$ python3 -q
>>> import numpy as np
>>> np.set_printoptions(precision=2, suppress=True, linewidth=120, sign=" ")
>>> mat = np.array([[0.0, -1.0, -1.0], [-1.0, 0.0, -1.0], [-1.0, -1.0, 0.0]])
>>> # symmetric, so the eigenvalues are real
>>> x0 = np.array([4, 0, 1])
>>> np.linalg.norm(mat @ x0) <= np.linalg.norm(mat, 2) * np.linalg.norm(x0) + 1e-9
np.True_
>>> np.einsum("ij,j->i", mat, x0)
array([-1., -5., -4.])
>>> feats = np.loadtxt("w.csv", delimiter=",")
>>> feats
array([[ 2., -2.,  1., -1., -1.],
       [ 3., -9., -2.,  3.,  0.],
       [ 0.,  0., -2.,  3., -1.],
       [-2., -1., -3., -5., -1.],
       [ 0., -3.,  2., -1.,  3.]])
>>> ev, V = np.linalg.eigh(mat)
>>> ev.sum(), np.trace(mat)
(np.float64(0.0), np.float64(0.0))
>>> np.round(V.T @ V, 2) + 0
array([[ 1.,  0.,  0.],
       [ 0.,  1.,  0.],
       [ 0.,  0.,  1.]])
>>> np.linalg.eigvalsh(mat @ mat)
array([ 1.,  1.,  4.])
>>> np.linalg.svd(mat, compute_uv=False)
array([ 2.,  1.,  1.])
>>> (ev > 1e-8).sum(), (ev < -1e-8).sum()
(np.int64(2), np.int64(1))
>>> np.unique(ev.round(6) + 0, return_counts=True)[1]
array([ 1,  2])
>>> w1 = np.array([[-3, -3, -1, 0],
...     [1, -3, 2, 2],
...     [-3, 3, 2, -1],
...     [-3, -2, 0, 0],
...     [1, 3, 3, -1]])
>>> c = np.array([2, 0, 2, 1])
>>> act = np.maximum(feats @ w1 + c, 0)
>>> (act > 0).mean(axis=0)
array([ 0.2,  0.8,  0.2,  0.4])
>>> cent = np.array([[1, 0], [2, 1], [0, 1], [2, 1]])
>>> w1 @ cent
array([[-9, -4],
       [-1,  1],
       [ 1,  4],
       [-7, -2],
       [ 5,  5]])
>>> x0 = np.array([2, 2, 0])
>>> rhs = mat @ x0
>>> c, lr = np.zeros(3), 1 / np.linalg.norm(mat, 2) ** 2
>>> for i in range(40):
...     c -= lr * mat.T @ (mat @ c - rhs)
...     if i % 10 == 0: print(i, round(np.linalg.norm(mat @ c - rhs), 2))
... 
0 1.22
10 0.07
20 0.0
30 0.0
>>> c.round(2) + 0
array([ 2.,  2.,  0.])
>>> out = np.array([[1, 2, -3, -2], [-3, -3, -2, -1], [0, -3, -3, -2], [0, -1, -1, 0]])
>>> E = np.tril(out)
>>> E
array([[ 1,  0,  0,  0],
       [-3, -3,  0,  0],
       [ 0, -3, -3,  0],
       [ 0, -1, -1,  0]])
>>> Uu, sig, Vh = np.linalg.svd(E)
>>> V = Vh[:(sig > 1e-8).sum()]
>>> rng = np.random.default_rng(5296)
>>> x0 = E[0] + -2 * E[3] + rng.integers(2) * np.eye(4)[2]
>>> x0
array([ 1.,  2.,  2.,  0.])
>>> np.round(V.T @ V, 2) + 0
array([[ 1.,  0.,  0.,  0.],
       [ 0.,  1.,  0.,  0.],
       [ 0.,  0.,  1.,  0.],
       [ 0.,  0.,  0.,  0.]])
>>> np.allclose(V.T @ V @ x0, x0)
True
>>> np.linalg.matrix_rank(np.vstack([E, x0]))
np.int64(3)
>>> round(np.linalg.norm(x0 - V.T @ V @ x0), 2)
np.float64(0.0)
